% ipython --no-banner

In [1]: import numpy as np

In [2]: np.set_printoptions(suppress=True, linewidth=100)

In [3]: rd = lambda a: np.round(a, 3) + 0

In [4]: basis = np.array([[-2, -1, -3, -1, 2, 1],
   ...:     [1, -2, 0, -3, 0, -1],
   ...:     [1, 0, 3, 0, 3, -2],
   ...:     [2, 1, -1, -2, 1, 0],
   ...:     [2, 0, 0, 3, -2, -3],
   ...:     [-1, 2, 3, 0, -1, -1]])

In [5]: rng = np.random.default_rng(7294)

In [6]: F = (rng.random((29, 6)) < 0.25) @ basis

In [7]: print(F)
[[ 2  0  3  0 -3 -5]
 [ 4  1  2 -2 -2 -5]
 [ 3  1  2 -2  4 -2]
 [ 1  0  3  0  3 -2]
 [ 1  0  3  0  3 -2]
 [ 0  0  0  0  0  0]
 [-1  2  3  0 -1 -1]
 [-1 -1  0 -1  5 -1]
 [ 1  0  6 -3  2 -4]
 [ 3  3  2  1 -2 -4]
 [ 1 -2  0 -3  0 -1]
 [ 3  0  6  0  0 -7]
 [ 2  2  6  3  0 -6]
 [ 0  0 -1 -6  2 -1]
 [-3  1  0 -1  1  0]
 [ 2 -2  3 -3  3 -3]
 [ 3 -1 -1 -5  1 -1]
 [ 1  2  3  3 -3 -4]
 [ 1 -2  0 -3  0 -1]
 [ 0  0  0  0  0  0]
 [ 1 -2  0 -3  0 -1]
 [ 1 -2  0 -3  0 -1]
 [ 4  1  2 -2 -2 -5]
 [ 2  0  0  3 -2 -3]
 [ 0  0  0  0  0  0]
 [ 1  0  3  0  3 -2]
 [ 2  0  0  3 -2 -3]
 [-3  1  0 -1  1  0]
 [-1  2 -1 -3  2  0]]

In [8]: basis = F[[28, 1]].astype(float)

In [9]: for _ in range(5):
   ...:     labels = np.linalg.norm(F[:, None] - basis, axis=-1).argmin(axis=1)
   ...:     basis = np.array([F[labels == j].mean(axis=0) for j in range(2)])
   ...: 

In [10]: print(labels)
[1 1 0 0 0 0 0 0 1 1 0 1 1 0 0 0 0 1 0 0 0 0 1 1 0 0 1 0 0]

In [11]: print(rd(basis[1] - basis[0]))
[ 2.084  1.163  2.263  2.389 -2.821 -3.6  ]

In [12]: print(np.abs(basis[1] - basis[0]).argmax())
5
